$ python3 -q
>>> import numpy as np
>>> np.set_printoptions(precision=1, suppress=True, linewidth=140, legacy="1.25")
>>> arr = np.loadtxt("out2.csv", delimiter=",")
>>> arr.round(1) + 0
array([[-0.5,  0.9,  1.9],
       [-1.6, -1.2, -0.2],
       [-3.3, -4.6, -3.6],
       [-0.9,  0.2,  1.2],
       [-1.2, -0.5,  0.5],
       [-1. ,  0. ,  1. ],
       [-2.1, -2.1, -1.1],
       [-0.7,  0.6,  1.6],
       [-3.2, -4.3, -3.3],
       [ 0.8,  3.6,  4.6],
       [-1.6, -1.2, -0.2],
       [ 0. ,  2. ,  3. ],
       [-0.1,  1.7,  2.7],
       [-1.2, -0.5,  0.5],
       [-0.6,  0.8,  1.8],
       [-1.4, -0.8,  0.2],
       [-1.6, -1.2, -0.2],
       [-1.1, -0.2,  0.8],
       [ 0.3,  2.6,  3.6],
       [-0.8,  0.5,  1.5],
       [-0.6,  0.8,  1.8],
       [-1.4, -0.8,  0.2],
       [-2.8, -3.7, -2.7],
       [-0.5,  1.1,  2.1],
       [-2.1, -2.2, -1.2],
       [-1.3, -0.7,  0.3],
       [ 0.1,  2.2,  3.2],
       [-0.9,  0.1,  1.1],
       [-0.2,  1.6,  2.6]])
>>> # rows and columns are dependent
>>> Xs = arr - arr.mean(axis=0)
>>> U, sv, VT = np.linalg.svd(Xs, full_matrices=False)
>>> np.round(Xs.mean(axis=0), 1) + 0
array([0., 0., 0.])
>>> np.searchsorted(np.cumsum(sv ** 2) / (sv ** 2).sum(), 0.9) + 1
1
>>> print(np.round(sv ** 2 / (sv ** 2).sum(), 1) + 0)
[1. 0. 0.]
>>> (np.sign(U[:, 0]) == np.sign(U[0, 0])).astype(int)
array([1, 0, 0, 1, 0, 1, 0, 1, 0, 1, 0, 1, 1, 0, 1, 0, 0, 1, 1, 1, 1, 0, 0, 1, 0, 0, 1, 1, 1])
>>> np.abs(U[:, 0]).argmax()
2
>>> np.linalg.matrix_rank(Xs)
1
>>> np.abs(VT[0]).argmax()
1
